In [1]: import numpy as np

In [2]: np.set_printoptions(suppress=True, linewidth=200)

In [3]: def tidy(a):
   ...:     return np.round(a, 2) + 0
   ...: 

In [4]: M = np.load("arr.npy")

In [5]: M
Out[5]: 
array([[ 0,  2, -1],
       [ 0,  1, -2],
       [-2,  0,  0]])

In [6]: other = M / np.sqrt((M ** 2).mean(axis=1, keepdims=True))

In [7]: tidy(M - M.mean(axis=1, keepdims=True))
Out[7]: 
array([[-0.33,  1.67, -1.33],
       [ 0.33,  1.33, -1.67],
       [-1.33,  0.67,  0.67]])

In [8]: tidy(other[1])
Out[8]: array([ 0.  ,  0.77, -1.55])

In [9]: np.linalg.matrix_rank(other) == np.linalg.matrix_rank(M)
Out[9]: np.True_

In [10]: rng = np.random.default_rng(56)

In [11]: labels = rng.permutation(3)

In [12]: labels
Out[12]: array([0, 1, 2])

In [13]: other = M[labels][:, labels]

In [14]: other
Out[14]: 
array([[ 0,  2, -1],
       [ 0,  1, -2],
       [-2,  0,  0]])

In [15]: np.diag(other)
Out[15]: array([0, 1, 0])

In [16]: np.allclose(other, M)
Out[16]: True

In [17]: np.trace(other)
Out[17]: np.int64(1)

In [18]: C2 = other.T @ other

In [19]: np.linalg.matrix_rank(C2)
Out[19]: np.int64(3)

In [20]: tidy(np.linalg.eigvalsh(C2)[::-1])
Out[20]: array([9., 4., 1.])

In [21]: np.diag(C2)
Out[21]: array([4, 5, 5])

In [22]: np.trace(C2), (other ** 2).sum()
Out[22]: (np.int64(14), np.int64(14))

In [23]: A = np.load("mat.npy")

In [24]: A
Out[24]: 
array([[-10,   3,   0],
       [  3,  -6,  -2],
       [  0,  -2,   6]])

In [25]: other = A / np.linalg.norm(A, axis=1, keepdims=True)

In [26]: C2 = other @ other.T

In [27]: np.argwhere(np.triu(np.abs(C2) > 0.95, 1))
Out[27]: array([], shape=(0, 2), dtype=int64)

In [28]: tidy(np.degrees(np.arccos(np.clip(C2[0, 1], -1, 1))))
Out[28]: np.float64(131.06)

In [29]: W0 = np.array([[-4, 0, 0, 5], [-3, -3, 3, -3], [-4, 0, 0, 5]])

In [30]: # rows 0 and 2 are equal

In [31]: np.linalg.lstsq(W0[:-1].T, W0[-1])[2]
Out[31]: np.int32(2)

In [32]: np.unique(W0.round(6), axis=0).shape
Out[32]: (2, 4)

In [33]: tidy(np.trace(np.linalg.pinv(W0) @ W0))
Out[33]: np.float64(2.0)

In [34]: r = np.linalg.matrix_rank(W0)

In [35]: r
Out[35]: np.int64(2)

In [36]: ns = np.linalg.svd(W0)[2][r:].T

In [37]: tidy(W0 @ ns)
Out[37]: 
array([[0., 0.],
       [0., 0.],
       [0., 0.]])

In [38]: np.allclose(W0 @ ns, 0)
Out[38]: True

In [39]: tidy(ns @ ns.T)
Out[39]: 
array([[ 0.31, -0.28,  0.28,  0.25],
       [-0.28,  0.75,  0.25, -0.22],
       [ 0.28,  0.25,  0.75,  0.22],
       [ 0.25, -0.22,  0.22,  0.2 ]])

In [40]: other = W0 / np.linalg.norm(W0, axis=1, keepdims=True)

In [41]: C2 = other @ other.T

In [42]: tidy(C2)
Out[42]: 
array([[ 1.  , -0.08,  1.  ],
       [-0.08,  1.  , -0.08],
       [ 1.  , -0.08,  1.  ]])

In [43]: (np.abs(C2) > 0.9).astype(int)
Out[43]: 
array([[1, 0, 1],
       [0, 1, 0],
       [1, 0, 1]])

In [44]: w1 = np.array([[2, -4, 1], [-4, 1, -4], [-4, -4, -1], [5, 2, 0]])

In [45]: beta = np.array([-1, 2, -1])

In [46]: H = np.maximum(W0 @ w1 + beta, 0)

In [47]: H
Out[47]: 
array([[16, 28,  0],
       [ 0,  0,  5],
       [16, 28,  0]])

In [48]: (H > 0).astype(int)
Out[48]: 
array([[1, 1, 0],
       [0, 0, 1],
       [1, 1, 0]])

In [49]: W2 = np.array([[2, 0, 0], [2, 1, 0], [0, 1, 1]])

In [50]: w1 @ W2
Out[50]: 
array([[ -4,  -3,   1],
       [ -6,  -3,  -4],
       [-16,  -5,  -1],
       [ 14,   2,   0]])

In [51]: H @ W2
Out[51]: 
array([[88, 28,  0],
       [ 0,  5,  5],
       [88, 28,  0]])

In [52]: left, sig, Vt = np.linalg.svd(W0)

In [53]: evecs = Vt[:(sig > 1e-8).sum()]

In [54]: x0 = W0[1] + 5 * W0[2] + rng.integers(2) * np.eye(4)[3]

In [55]: x0
Out[55]: array([-23.,  -3.,   3.,  22.])

In [56]: tidy(np.linalg.norm(x0 - evecs.T @ evecs @ x0))
Out[56]: np.float64(0.0)

In [57]: tidy(evecs.T @ evecs)
Out[57]: 
array([[ 0.69,  0.28, -0.28, -0.25],
       [ 0.28,  0.25, -0.25,  0.22],
       [-0.28, -0.25,  0.25, -0.22],
       [-0.25,  0.22, -0.22,  0.8 ]])

In [58]: F = np.load("w.npy")

In [59]: F
Out[59]: 
array([[ 0,  0,  0],
       [-2,  2,  1],
       [-2,  2,  1]])

In [60]: tidy(F @ np.linalg.pinv(F) @ F)
Out[60]: 
array([[ 0.,  0.,  0.],
       [-2.,  2.,  1.],
       [-2.,  2.,  1.]])

In [61]: np.allclose(F[:-1].T @ np.linalg.lstsq(F[:-1].T, F[-1])[0], F[-1])
Out[61]: True

In [62]: np.abs(np.diag(np.linalg.qr(F)[1])) > 1e-9
Out[62]: array([ True, False, False])

In [63]: tidy(np.linalg.norm(F, axis=1))
Out[63]: array([0., 3., 3.])

In [64]: tidy(np.linalg.norm(F, 2))
Out[64]: np.float64(4.24)

In [65]: tidy(np.linalg.norm(F[1] - F[0]))
Out[65]: np.float64(3.0)

In [66]: np.linalg.norm(F, axis=1).argmax()
Out[66]: np.int64(1)

In [67]: theta = np.radians(36)

In [68]: R = np.eye(3)

In [69]: R[1, 1] = R[0, 0] = np.cos(theta)

In [70]: R[1, 0], R[0, 1] = -np.sin(theta), np.sin(theta)

In [71]: tidy(R)
Out[71]: 
array([[ 0.81,  0.59,  0.  ],
       [-0.59,  0.81,  0.  ],
       [ 0.  ,  0.  ,  1.  ]])

In [72]: other = F @ R.T

In [73]: np.allclose(np.linalg.norm(F, axis=1), np.linalg.norm(other, axis=1))
Out[73]: True

In [74]: tidy(np.linalg.svd(F, compute_uv=False)), tidy(np.linalg.svd(other, compute_uv=False))
Out[74]: (array([4.24, 0.  , 0.  ]), array([4.24, 0.  , 0.  ]))

In [75]: other = np.array([[0, 1], [-2, 0]])

In [76]: W2 = np.kron(other, R)

In [77]: tidy(np.linalg.norm(W2, 2)), tidy(np.linalg.norm(other, 2) * np.linalg.norm(R, 2))
Out[77]: (np.float64(2.0), np.float64(2.0))

In [78]: tidy(W2)
Out[78]: 
array([[ 0.  ,  0.  ,  0.  ,  0.81,  0.59,  0.  ],
       [ 0.  ,  0.  ,  0.  , -0.59,  0.81,  0.  ],
       [ 0.  ,  0.  ,  0.  ,  0.  ,  0.  ,  1.  ],
       [-1.62, -1.18,  0.  ,  0.  ,  0.  ,  0.  ],
       [ 1.18, -1.62,  0.  ,  0.  ,  0.  ,  0.  ],
       [ 0.  ,  0.  , -2.  ,  0.  ,  0.  ,  0.  ]])

In [79]: def softmax(z):
    ...:     e = np.exp(z - z.max(axis=-1, keepdims=True))
    ...:     return e / e.sum(axis=-1, keepdims=True)
    ...: 

In [80]: tidy(softmax(W2).sum(axis=1))
Out[80]: array([1., 1., 1., 1., 1., 1.])

In [81]: scores = W2 @ W2.T / np.sqrt(6)

In [82]: tidy(softmax(scores)[0] @ W2)
Out[82]: array([-0.07, -0.43, -0.31,  0.1 ,  0.26,  0.15])

In [83]: softmax(scores).round(6).argmax(axis=1)
Out[83]: array([0, 1, 2, 3, 4, 5])

In [84]: tidy(softmax(scores + np.triu(np.full(scores.shape, -np.inf), 1)))
Out[84]: 
array([[1.  , 0.  , 0.  , 0.  , 0.  , 0.  ],
       [0.4 , 0.6 , 0.  , 0.  , 0.  , 0.  ],
       [0.29, 0.29, 0.43, 0.  , 0.  , 0.  ],
       [0.12, 0.12, 0.12, 0.63, 0.  , 0.  ],
       [0.11, 0.11, 0.11, 0.11, 0.56, 0.  ],
       [0.1 , 0.1 , 0.1 , 0.1 , 0.1 , 0.51]])

In [85]: K = np.load("layer6.npy")

In [86]: K
Out[86]: 
array([[-9, -3, -6,  0],
       [ 6,  2,  4,  0],
       [-9, -3, -6,  0],
       [ 3,  1,  2,  0]])

In [87]: tidy(np.linalg.norm(K, 2) / np.linalg.norm(K))
Out[87]: np.float64(1.0)

In [88]: np.linalg.cond(K) > 100
Out[88]: np.True_

In [89]: tidy(softmax(10 * K[2]))
Out[89]: array([0., 0., 0., 1.])

In [90]: tidy(softmax(K[2]))
Out[90]: array([0.  , 0.05, 0.  , 0.95])

In [91]: tidy(softmax(K).sum(axis=1))
Out[91]: array([1., 1., 1., 1.])

In [92]: scores = K @ K.T / np.sqrt(4)

In [93]: softmax(scores).round(6).argmax(axis=1)
Out[93]: array([0, 1, 0, 1])

In [94]: softmax(scores)[2] @ K
Out[94]: array([-9., -3., -6.,  0.])

In [95]: tidy(np.linalg.det(K[::-1]))
Out[95]: np.float64(0.0)

In [96]: tidy(np.linalg.det(2 * K)), tidy(np.linalg.det(K))
Out[96]: (np.float64(0.0), np.float64(0.0))

In [97]: tidy(np.linalg.eigvals(K))
Out[97]: array([  0.+0.j, -13.+0.j,   0.+0.j,   0.+0.j])

In [98]: np.einsum("ii->", K)
Out[98]: np.int64(-13)

In [99]: tidy(np.linalg.eigvals(K).sum().real)
Out[99]: np.float64(-13.0)

In [100]: data = np.array([[0, 1, 1, 0], [1, 0, 0, 1], [1, 0, 0, 0], [0, 1, 0, 0]])

In [101]: # symmetric

In [102]: x0 = np.array([-1, 0, 1, -2])

In [103]: target = data @ x0

In [104]: beta, lr = np.zeros(4), 1 / np.linalg.norm(data, 2) ** 2

In [105]: for i in range(10):
     ...:     beta -= lr * data.T @ (data @ beta - target)
     ...:     if i % 2 == 0: print(i, round(np.linalg.norm(data @ beta - target), 2))
     ...: 
0 0.77
2 0.56
4 0.41
6 0.3
8 0.22

In [106]: tidy(np.linalg.cond(data))
Out[106]: np.float64(2.62)

In [107]: other = np.array([[1, 1], [2, 1]])

In [108]: J = other - other.T

In [109]: J
Out[109]: 
array([[ 0, -1],
       [ 1,  0]])

In [110]: # skew, so no eigenvalue has a real part

In [111]: x0 = np.array([0, -3])

In [112]: tidy(np.linalg.norm(x0)), tidy(np.linalg.norm(J @ x0))
Out[112]: (np.float64(3.0), np.float64(3.0))

In [113]: tidy(np.linalg.det(J))
Out[113]: np.float64(1.0)

In [114]: x0 = np.array([1, 2])

In [115]: x0 @ J @ x0
Out[115]: np.int64(0)

In [116]: tidy(np.linalg.det(J))
Out[116]: np.float64(1.0)

In [117]: Q = np.linalg.solve(np.eye(2) - J, np.eye(2) + J)

In [118]: tidy(np.linalg.det(Q))
Out[118]: np.float64(1.0)

In [119]: Q @ Q.T
Out[119]: 
array([[1., 0.],
       [0., 1.]])

In [120]: x0 = np.array([-3, -9])

In [121]: h = np.maximum(J @ x0, 0)

In [122]: np.flatnonzero(h > 1e-9)
Out[122]: array([0])

In [123]: tidy(np.tanh(J @ x0))
Out[123]: array([ 1., -1.])

In [124]: J * (h > 1e-9)[:, None]
Out[124]: 
array([[ 0, -1],
       [ 0,  0]])

In [125]: np.maximum(J @ (3 * x0), 0)
Out[125]: array([27,  0])

In [126]: h
Out[126]: array([9, 0])

In [127]: np.maximum(J @ x0, 0) - np.maximum(-J @ x0, 0)
Out[127]: array([ 9, -3])

In [128]: u = np.array([-2, 3])

In [129]: other = J + np.outer(u, np.eye(2)[1])

In [130]: np.linalg.matrix_rank(np.linalg.inv(other) - np.linalg.inv(J), tol=1e-8)
Out[130]: np.int64(1)

In [131]: tidy(np.linalg.det(other) / np.linalg.det(J)), tidy(1 + np.linalg.solve(J, u)[1])
Out[131]: (np.float64(3.0), np.float64(3.0))

In [132]: other
Out[132]: 
array([[ 0., -3.],
       [ 1.,  3.]])

In [133]: C2 = J.T @ J

In [134]: np.allclose(C2, C2.T)
Out[134]: True

In [135]: np.trace(C2), (J ** 2).sum()
Out[135]: (np.int64(2), np.int64(2))

In [136]: mat = np.load("m.npy")

In [137]: mat
Out[137]: 
array([[2, 1, 2, 1],
       [1, 0, 4, 6],
       [2, 4, 2, 5],
       [1, 6, 5, 6]])

In [138]: # symmetric

In [139]: C2 = mat.T @ mat

In [140]: np.trace(C2), (mat ** 2).sum()
Out[140]: (np.int64(210), np.int64(210))

In [141]: np.linalg.matrix_rank(C2)
Out[141]: np.int64(4)

In [142]: np.allclose(C2, C2.T)
Out[142]: True

In [143]: Q, R = np.linalg.qr(mat)

In [144]: tidy(Q.T @ Q)
Out[144]: 
array([[1., 0., 0., 0.],
       [0., 1., 0., 0.],
       [0., 0., 1., 0.],
       [0., 0., 0., 1.]])

In [145]: tidy(Q @ R)
Out[145]: 
array([[2., 1., 2., 1.],
       [1., 0., 4., 6.],
       [2., 4., 2., 5.],
       [1., 6., 5., 6.]])

In [146]: tidy(np.trace(Q @ Q.T))
Out[146]: np.float64(4.0)

In [147]: tidy(abs(R[0, 0])), tidy(np.linalg.norm(mat[:, 0]))
Out[147]: (np.float64(3.16), np.float64(3.16))

In [148]: tidy(np.abs(np.diag(R)))
Out[148]: array([3.16, 5.23, 3.76, 2.91])
